>>> import numpy as np
>>> import numpy.linalg as la
>>> np.set_printoptions(precision=2, suppress=True, linewidth=120)
>>> tidy = lambda a: np.round(a, 2) + 0
>>> A = np.load("w.npy")
>>> A
array([[ 0.6, -0.5, -0.4],
       [-1. ,  0.8,  0.3],
       [-0.2,  1.1,  0. ],
       [ 1.6,  0.2,  1.1],
       [-0.7,  2.5,  0.7],
       [-0.2,  1. ,  0. ],
       [ 1.3,  0.5, -0.2],
       [ 0.8, -0.3,  1.4],
       [-0.9,  0.1,  1.3],
       [-0.2,  1. ,  0.3],
       [-0.1,  0.4, -1.2],
       [-0.6,  0.3,  0.6],
       [ 1.2,  0.5, -0.1],
       [-1.2,  1.2,  0.7],
       [ 0.2, -0.1, -0.5],
       [ 0.9, -0.8,  0.5],
       [-0.5,  1.3,  0.6],
       [-0.6, -0.1,  1.1],
       [ 0.7,  0.3, -0.3],
       [-2.1, -0.9, -0.9],
       [ 0.4,  0.9, -0.1],
       [ 2.8,  0.2, -0.1],
       [ 0.4,  1.2,  0.5],
       [ 7.8,  5.7,  3.6],
       [-1.1,  1.8,  0.2],
       [-1.1, -0.6, -0.5],
       [ 1. ,  0.3, -1.9],
       [-0.5,  0. , -0.5],
       [ 0.6,  0.2,  0.2]])
>>> Ac = A - A.mean(axis=0)
>>> U, sv, Vh = la.svd(Ac, full_matrices=False)
>>> tidy(sv ** 2 / (sv ** 2).sum())
array([0.75, 0.17, 0.08])
>>> proj = A @ la.solve(A.T @ A, A.T)
>>> np.allclose(proj @ proj, proj)
True
>>> tidy(np.trace(proj))
np.float64(3.0)
>>> tidy(proj @ A[:, 2])
array([-0.4,  0.3,  0. ,  1.1,  0.7,  0. , -0.2,  1.4,  1.3,  0.3, -1.2,  0.6, -0.1,  0.7, -0.5,  0.5,  0.6,  1.1,
       -0.3, -0.9, -0.1, -0.1,  0.5,  3.6,  0.2, -0.5, -1.9, -0.5,  0.2])
>>> Ac = (A - A.mean(axis=0)) / A.std(axis=0)
>>> tidy(Ac.std(axis=0))
array([1., 1., 1.])
>>> beta = la.lstsq(np.delete(Ac, 1, axis=1), Ac[:, 1])[0]
>>> np.abs(beta).argmax()
np.int64(1)
>>> G = np.cov(A, rowvar=False)
>>> print(np.argwhere(np.triu(np.abs(np.corrcoef(A.T)) > 0.8, 1)))
[]
>>> tidy(G)
array([[3.12, 1.29, 0.89],
       [1.29, 1.54, 0.75],
       [0.89, 0.75, 0.96]])
>>> G.shape
(3, 3)
>>> tidy(A.std(axis=0))
array([1.74, 1.22, 0.97])
>>> np.median(A, axis=0)
array([-0.1,  0.3,  0.2])
>>> Ac = A - A.mean(axis=0)
>>> vecs = la.svd(Ac)[2][:1]
>>> B = Ac - Ac @ vecs.T @ vecs
>>> tidy(la.norm(B) / la.norm(Ac))
np.float64(0.5)
>>> tidy(np.cov(Ac @ vecs.T, rowvar=False))
np.float64(4.24)
>>> print(la.norm(B, axis=1).round(6).argmax())
26
>>> print(tidy((Ac @ vecs.T).std(axis=0)))
[2.02]
>>> cent = np.sign(np.array([[1, -2, -3, 2], [-2, 2, -1, 3], [2, 3, -2, 2], [-3, 0, -3, -3]]))
>>> B = (np.tril(cent, -1) + np.eye(4)) @ (np.triu(cent, 1) + np.eye(4))
>>> vals = np.array([-1, -3, 2, 1])
>>> E = np.rint(B * vals @ la.inv(B)) + 0
>>> E
array([[ 2.,  2.,  0.,  1.],
       [-4., -9.,  4.,  8.],
       [-3., -6.,  5.,  9.],
       [ 0., -2.,  0.,  1.]])
>>> G = E.T @ E
>>> (E @ E.T).shape
(4, 4)
>>> tidy(la.eigvalsh(G)[::-1])
array([327.2 ,  12.71,   2.08,   0.  ])
>>> tidy(la.svd(E, compute_uv=False) ** 2)
array([327.2 ,  12.71,   2.08,   0.  ])
>>> print(np.diag(G))
[ 29. 125.  41. 147.]
>>> print(np.trace(G), (E ** 2).sum())
342.0 342.0
>>> np.allclose(G, G.T)
True
>>> F = np.loadtxt("test8.csv", delimiter=",")
>>> F
array([[0., 2., 0., 0., 0., 0., 0., 0., 0., 0., 0.],
       [2., 1., 2., 0., 0., 0., 0., 0., 0., 0., 0.],
       [0., 2., 3., 2., 0., 0., 0., 0., 0., 0., 0.],
       [0., 0., 2., 0., 2., 0., 0., 0., 0., 0., 0.],
       [0., 0., 0., 2., 1., 2., 0., 0., 0., 0., 0.],
       [0., 0., 0., 0., 2., 1., 2., 0., 0., 0., 0.],
       [0., 0., 0., 0., 0., 2., 3., 2., 0., 0., 0.],
       [0., 0., 0., 0., 0., 0., 2., 1., 2., 0., 0.],
       [0., 0., 0., 0., 0., 0., 0., 2., 1., 2., 0.],
       [0., 0., 0., 0., 0., 0., 0., 0., 2., 0., 2.],
       [0., 0., 0., 0., 0., 0., 0., 0., 0., 2., 1.]])
>>> G = F.T @ F
>>> la.matrix_rank(G)
np.int64(11)
>>> print(G)
[[ 4.  2.  4.  0.  0.  0.  0.  0.  0.  0.  0.]
 [ 2.  9.  8.  4.  0.  0.  0.  0.  0.  0.  0.]
 [ 4.  8. 17.  6.  4.  0.  0.  0.  0.  0.  0.]
 [ 0.  4.  6.  8.  2.  4.  0.  0.  0.  0.  0.]
 [ 0.  0.  4.  2.  9.  4.  4.  0.  0.  0.  0.]
 [ 0.  0.  0.  4.  4.  9.  8.  4.  0.  0.  0.]
 [ 0.  0.  0.  0.  4.  8. 17.  8.  4.  0.  0.]
 [ 0.  0.  0.  0.  0.  4.  8.  9.  4.  4.  0.]
 [ 0.  0.  0.  0.  0.  0.  4.  4.  9.  2.  4.]
 [ 0.  0.  0.  0.  0.  0.  0.  4.  2.  8.  2.]
 [ 0.  0.  0.  0.  0.  0.  0.  0.  4.  2.  5.]]
>>> np.diag(G)
array([ 4.,  9., 17.,  8.,  9.,  9., 17.,  9.,  9.,  8.,  5.])
>>> np.trace(G), (F ** 2).sum()
(np.float64(104.0), np.float64(104.0))
>>> (F @ F.T).shape
(11, 11)
>>> tidy(la.svd(F, compute_uv=False) ** 2)
array([29.96, 26.01, 14.18,  8.58,  7.99,  7.  ,  3.58,  3.44,  2.03,  1.19,  0.03])
